% ipython --no-banner

In [1]: import numpy as np

In [2]: from numpy import linalg as LA

In [3]: np.set_printoptions(precision=1, suppress=True, linewidth=200)

In [4]: mat = np.load("run14.npy")

In [5]: mat
Out[5]: 
array([[ 0.4,  5.5, -0.6, -5.4,  1.2,  2. , -0.9],
       [-4.2, -0.1,  1.8,  4.8,  1. , -3.6,  0.1],
       [-2.6, -0.9, -2.6, -1. , -4.8,  2.3, -2.2]])

In [6]: x0 = np.array([0, 0, 0, 2, 1, 2, 2])

In [7]: mat @ x0
Out[7]: array([-7.4,  3.6, -6.6])

In [8]: np.sign((mat @ x0).round(6))
Out[8]: array([-1.,  1., -1.])

In [9]: LA.norm(mat @ x0) <= LA.norm(mat, 2) * LA.norm(x0) + 1e-9
Out[9]: np.True_

In [10]: mat @ np.eye(7)[1]
Out[10]: array([ 5.5, -0.1, -0.9])

In [11]: A2 = np.array([[0, -1, 1],
    ...:     [-3, 1, -3],
    ...:     [-1, -2, -3],
    ...:     [-2, -2, 2],
    ...:     [-2, 2, 2],
    ...:     [1, -1, -2],
    ...:     [-1, -3, 3]])

In [12]: LA.matrix_rank(np.vstack([mat, A2.T]))
Out[12]: np.int64(6)

In [13]: np.einsum("ij->j", mat)
Out[13]: array([-6.4,  4.5, -1.4, -1.6, -2.6,  0.7, -3. ])

In [14]: np.einsum("ij,ij->i", mat, mat)
Out[14]: array([66.2, 57.9, 48.5])

In [15]: t = np.radians(72)

In [16]: R = np.eye(7)

In [17]: R[6, 6] = R[4, 4] = np.cos(t)

In [18]: R[6, 4], R[4, 6] = -np.sin(t), np.sin(t)

In [19]: R
Out[19]: 
array([[ 1. ,  0. ,  0. ,  0. ,  0. ,  0. ,  0. ],
       [ 0. ,  1. ,  0. ,  0. ,  0. ,  0. ,  0. ],
       [ 0. ,  0. ,  1. ,  0. ,  0. ,  0. ,  0. ],
       [ 0. ,  0. ,  0. ,  1. ,  0. ,  0. ,  0. ],
       [ 0. ,  0. ,  0. ,  0. ,  0.3,  0. ,  1. ],
       [ 0. ,  0. ,  0. ,  0. ,  0. ,  1. ,  0. ],
       [ 0. ,  0. ,  0. ,  0. , -1. ,  0. ,  0.3]])

In [20]: A2 = mat @ R.T

In [21]: round(LA.det(R), 1), round(float(np.trace(R)), 1)
Out[21]: (np.float64(1.0), 5.6)

In [22]: LA.svd(mat, compute_uv=False), LA.svd(A2, compute_uv=False)
Out[22]: (array([10. ,  7. ,  4.9]), array([10. ,  7. ,  4.9]))

In [23]: def softmax(z):
    ...:     e = np.exp(z - z.max(axis=-1, keepdims=True))
    ...:     return e / e.sum(axis=-1, keepdims=True)
    ...: 

In [24]: np.round(softmax(10 * mat[1]), 1) + 0
Out[24]: array([0., 0., 0., 1., 0., 0., 0.])

In [25]: att = mat @ mat.T / np.sqrt(7)

In [26]: softmax(att)[1] @ mat
Out[26]: array([-4.2, -0.1,  1.8,  4.8,  1. , -3.6,  0.1])

In [27]: softmax(att).round(6).argmax(axis=1)
Out[27]: array([0, 1, 2])

In [28]: u = np.array([1, -1, 1, 1, -1, 2])

In [29]: r1 = np.array([8, -9])

In [30]: data = np.outer(u, r1)

In [31]: data
Out[31]: 
array([[  8,  -9],
       [ -8,   9],
       [  8,  -9],
       [  8,  -9],
       [ -8,   9],
       [ 16, -18]])

In [32]: x0 = np.array([-2, 1])

In [33]: h = np.maximum(data @ x0, 0)

In [34]: np.tanh(data @ x0)
Out[34]: array([-1.,  1., -1., -1.,  1., -1.])

In [35]: np.maximum(data @ (3 * x0), 0)
Out[35]: array([ 0, 75,  0,  0, 75,  0])

In [36]: np.flatnonzero(h > 1e-9)
Out[36]: array([1, 4])

In [37]: np.maximum(data @ x0, 0) - np.maximum(-data @ x0, 0)
Out[37]: array([-25,  25, -25, -25,  25, -50])
